% python3 -q
>>> import numpy as np
>>> np.set_printoptions(precision=2, suppress=True, linewidth=140, legacy="1.25")
>>> def rnd(a):
...     return np.round(a, 2) + 0
... 
>>> M = np.load("block14.npy")
>>> M
array([[0., 0., 0., 0., 4., 6., 2., 8., 9., 3., 6., 0.],
       [0., 0., 0., 0., 5., 3., 4., 2., 5., 3., 5., 0.],
       [0., 0., 0., 0., 3., 5., 5., 7., 9., 6., 2., 8.],
       [0., 0., 0., 0., 9., 9., 7., 2., 5., 5., 1., 0.],
       [4., 5., 3., 9., 0., 0., 0., 0., 0., 0., 0., 0.],
       [6., 3., 5., 9., 0., 0., 0., 0., 0., 0., 0., 0.],
       [2., 4., 5., 7., 0., 0., 0., 0., 0., 0., 0., 0.],
       [8., 2., 7., 2., 0., 0., 0., 0., 0., 0., 0., 0.],
       [9., 5., 9., 5., 0., 0., 0., 0., 0., 0., 0., 0.],
       [3., 3., 6., 5., 0., 0., 0., 0., 0., 0., 0., 0.],
       [6., 5., 2., 1., 0., 0., 0., 0., 0., 0., 0., 0.],
       [0., 0., 8., 0., 0., 0., 0., 0., 0., 0., 0., 0.]])
>>> # rows and columns are dependent
>>> def softmax(z):
...     e = np.exp(z - z.max(axis=-1, keepdims=True))
...     return e / e.sum(axis=-1, keepdims=True)
... 
>>> rnd(softmax(M).sum(axis=1))
array([1., 1., 1., 1., 1., 1., 1., 1., 1., 1., 1., 1.])
>>> rnd(softmax(10 * M[10]))
array([1., 0., 0., 0., 0., 0., 0., 0., 0., 0., 0., 0.])
>>> scores = M @ M.T / np.sqrt(12)
>>> rnd(softmax(scores + np.triu(np.full(scores.shape, -np.inf), 1)))
array([[1.  , 0.  , 0.  , 0.  , 0.  , 0.  , 0.  , 0.  , 0.  , 0.  , 0.  , 0.  ],
       [1.  , 0.  , 0.  , 0.  , 0.  , 0.  , 0.  , 0.  , 0.  , 0.  , 0.  , 0.  ],
       [0.  , 0.  , 1.  , 0.  , 0.  , 0.  , 0.  , 0.  , 0.  , 0.  , 0.  , 0.  ],
       [0.  , 0.  , 0.  , 1.  , 0.  , 0.  , 0.  , 0.  , 0.  , 0.  , 0.  , 0.  ],
       [0.  , 0.  , 0.  , 0.  , 1.  , 0.  , 0.  , 0.  , 0.  , 0.  , 0.  , 0.  ],
       [0.  , 0.  , 0.  , 0.  , 0.01, 0.99, 0.  , 0.  , 0.  , 0.  , 0.  , 0.  ],
       [0.  , 0.  , 0.  , 0.  , 0.15, 0.85, 0.  , 0.  , 0.  , 0.  , 0.  , 0.  ],
       [0.  , 0.  , 0.  , 0.  , 0.  , 0.02, 0.  , 0.98, 0.  , 0.  , 0.  , 0.  ],
       [0.  , 0.  , 0.  , 0.  , 0.  , 0.  , 0.  , 0.  , 1.  , 0.  , 0.  , 0.  ],
       [0.  , 0.  , 0.  , 0.  , 0.  , 0.  , 0.  , 0.  , 1.  , 0.  , 0.  , 0.  ],
       [0.  , 0.  , 0.  , 0.  , 0.  , 0.  , 0.  , 0.  , 1.  , 0.  , 0.  , 0.  ],
       [0.  , 0.  , 0.  , 0.  , 0.  , 0.  , 0.  , 0.01, 0.9 , 0.  , 0.  , 0.09]])
>>> softmax(scores).round(6).argmax(axis=1)
array([0, 3, 2, 3, 5, 8, 8, 8, 8, 8, 8, 8])
>>> rnd(softmax(scores)[10] @ M)
array([9., 5., 9., 5., 0., 0., 0., 0., 0., 0., 0., 0.])
>>> feats = np.load("mat.npy")
>>> feats
array([[ 1,  7,  0,  0],
       [-8, -5,  0,  0],
       [ 0,  0,  1,  7],
       [ 0,  0, -8, -5]])
>>> # 2 blocks once reordered
>>> np.einsum("ij,ji->", feats, feats)
-172
>>> rnd(np.linalg.det(2 * feats)), rnd(np.linalg.det(feats))
(41616.0, 2601.0)
>>> rnd(np.linalg.eigvals(feats).sum().real)
-8.0
>>> u = np.array([2, 2, 2, -2])
>>> A2 = feats + np.outer(u, np.eye(4)[1])
>>> np.linalg.matrix_rank(A2 - feats)
1
>>> A2
array([[ 1.,  9.,  0.,  0.],
       [-8., -3.,  0.,  0.],
       [ 0.,  2.,  1.,  7.],
       [ 0., -2., -8., -5.]])
>>> left, sv, Vt = np.linalg.svd(A2, full_matrices=False)
>>> (sv > 1e-8).sum()
4
>>> rnd(left.T @ left)
array([[1., 0., 0., 0.],
       [0., 1., 0., 0.],
       [0., 0., 1., 0.],
       [0., 0., 0., 1.]])
>>> rnd(Vt @ Vt.T)
array([[1., 0., 0., 0.],
       [0., 1., 0., 0.],
       [0., 0., 1., 0.],
       [0., 0., 0., 1.]])
>>> rnd(np.cumsum(sv ** 2) / np.sum(sv ** 2))
array([0.48, 0.79, 0.93, 1.  ])
>>> np.abs(left[:, 0]).round(6).argmax()
3
>>> rnd(sv)
array([12.01,  9.73,  6.41,  4.7 ])
>>> rnd(np.abs(Vt[0]))
array([0.27, 0.65, 0.46, 0.53])
>>> rnd(sv / sv[0])
array([1.  , 0.81, 0.53, 0.39])
>>> left.shape, sv.shape, Vt.shape
((4, 4), (4,), (4, 4))
>>> u = np.array([1, 0])
>>> np.array([np.convolve(row, u, "same") for row in feats])
array([[ 1,  7,  0,  0],
       [-8, -5,  0,  0],
       [ 0,  0,  1,  7],
       [ 0,  0, -8, -5]])
>>> np.cross(feats[1, :3], feats[2, :3])
array([-5,  8,  0])
>>> np.flatnonzero(np.linalg.matrix_power((feats != 0) + (feats.T != 0) + np.eye(4), 4)[3])
array([2, 3])
>>> rnd(np.linalg.det(feats))
2601.0
>>> X = np.array([[3, 3, 3, 1, 3, 1, 3, 1, 0, 0],
...     [2, 0, 2, 0, 1, 3, 0, 1, 2, 1],
...     [2, 2, 1, 1, 2, 2, 0, 3, 2, 1],
...     [1, 3, 0, 3, 0, 0, 1, 1, 2, 0]])
>>> u = np.array([2, -2])
>>> np.polyval(u, X[3])
array([ 0,  4, -2,  4, -2, -2,  0,  0,  2, -2])
>>> np.correlate(X[3], X[2], "full")
array([ 1,  5,  9, 12,  8, 17,  8, 13, 18, 18, 17, 10, 13,  6,  5,  6,  6,  4,  0])
>>> A2 = X / np.sqrt((X ** 2).mean(axis=1, keepdims=True))
>>> rnd(np.linalg.norm(A2, axis=1))
array([3.16, 3.16, 3.16, 3.16])
>>> cov = X.T @ X
>>> rnd(np.linalg.svd(X, compute_uv=False) ** 2)
array([92.6 , 18.27, 15.05,  3.08])
>>> np.diag(cov)
array([18, 22, 14, 11, 14, 14, 10, 12, 12,  2])
>>> rnd(np.linalg.eigvalsh(cov)[::-1])
array([92.6 , 18.27, 15.05,  3.08,  0.  ,  0.  ,  0.  ,  0.  ,  0.  ,  0.  ])
>>> np.linalg.matrix_rank(cov)
4
>>> K = np.load("sample13.npy")
>>> K
array([[6., 1., 1., 1.],
       [1., 6., 1., 1.],
       [1., 1., 6., 1.],
       [1., 1., 1., 6.]])
>>> # symmetric, so the eigenvalues are real
>>> L = np.linalg.cholesky(K)
>>> rnd(np.prod(np.diag(L)) ** 2), rnd(np.linalg.det(K))
(1125.0, 1125.0)
>>> np.linalg.eigvalsh(K).min() > 0
True
>>> E = np.loadtxt("layer3.csv", delimiter=",")
>>> rnd(E)
array([[ 0.46, -1.03,  0.08, -0.7 , -1.26,  0.55, -0.07, -0.56, -0.15, -0.08],
       [-0.4 ,  0.18, -0.5 ,  0.06, -0.64,  0.51, -0.03,  1.35, -0.32, -0.98],
       [-0.93,  0.73,  0.48, -1.01, -0.67, -0.22,  0.07,  0.28,  0.47,  0.75],
       [-0.6 , -0.78,  0.11,  0.6 ,  0.12,  0.57, -0.48,  0.53, -0.56,  1.23],
       [-0.26, -0.77,  1.51,  0.24,  0.14, -0.32,  0.47,  0.43,  0.33, -0.59],
       [ 0.73,  0.91,  0.94, -0.09,  0.11,  0.99,  0.3 ,  0.05, -0.81,  0.15],
       [-0.79,  0.28, -0.09,  0.95, -0.41,  0.86,  0.68, -0.82,  0.57, -0.15],
       [-0.93, -0.11,  0.16, -0.73,  0.81,  0.54, -0.77, -0.62, -0.37, -0.71],
       [ 0.33,  0.42,  0.5 ,  0.62, -0.48,  0.03, -1.54, -0.04,  0.66, -0.17],
       [-0.46,  0.28,  0.22,  0.5 , -0.68, -0.98, -0.08, -0.52, -1.3 , -0.19]])
>>> rng = np.random.default_rng(5)
>>> A2 = X + rng.integers(-2, 3, (4, 1)) @ rng.integers(-2, 3, (1, 10))
>>> A2
array([[ 3,  3,  4,  0,  5, -1,  2,  0,  0,  0],
       [ 2,  0,  4, -2,  5, -1, -2, -1,  2,  1],
       [ 2,  2, -1,  3, -2,  6,  2,  5,  2,  1],
       [ 1,  3,  2,  1,  4, -4, -1, -1,  2,  0]])
>>> np.linalg.matrix_rank(A2 - X, tol=1e-8)
1
>>> np.abs(A2 - X).sum(axis=1)
array([ 8, 16, 16, 16])
>>> data = np.load("test17.npy")
>>> rnd(data)
array([[ 0.99, -0.04, -0.04,  0.1 ,  0.04,  0.04, -0.07,  0.07, -0.01],
       [-0.04,  0.87, -0.13,  0.31,  0.13,  0.13, -0.22,  0.22, -0.04],
       [-0.04, -0.13,  0.87,  0.31,  0.13,  0.13, -0.22,  0.22, -0.04],
       [ 0.1 ,  0.31,  0.31,  0.28, -0.31, -0.31,  0.51, -0.51,  0.1 ],
       [ 0.04,  0.13,  0.13, -0.31,  0.87, -0.13,  0.22, -0.22,  0.04],
       [ 0.04,  0.13,  0.13, -0.31, -0.13,  0.87,  0.22, -0.22,  0.04],
       [-0.07, -0.22, -0.22,  0.51,  0.22,  0.22,  0.64,  0.36, -0.07],
       [ 0.07,  0.22,  0.22, -0.51, -0.22, -0.22,  0.36,  0.64,  0.07],
       [-0.01, -0.04, -0.04,  0.1 ,  0.04,  0.04, -0.07,  0.07,  0.99]])
>>> rnd(np.sort(np.abs(np.linalg.eigvals(data))))
array([1., 1., 1., 1., 1., 1., 1., 1., 1.])
>>> np.trace(data)
7.0
>>> rnd(data @ data)
array([[1., 0., 0., 0., 0., 0., 0., 0., 0.],
       [0., 1., 0., 0., 0., 0., 0., 0., 0.],
       [0., 0., 1., 0., 0., 0., 0., 0., 0.],
       [0., 0., 0., 1., 0., 0., 0., 0., 0.],
       [0., 0., 0., 0., 1., 0., 0., 0., 0.],
       [0., 0., 0., 0., 0., 1., 0., 0., 0.],
       [0., 0., 0., 0., 0., 0., 1., 0., 0.],
       [0., 0., 0., 0., 0., 0., 0., 1., 0.],
       [0., 0., 0., 0., 0., 0., 0., 0., 1.]])
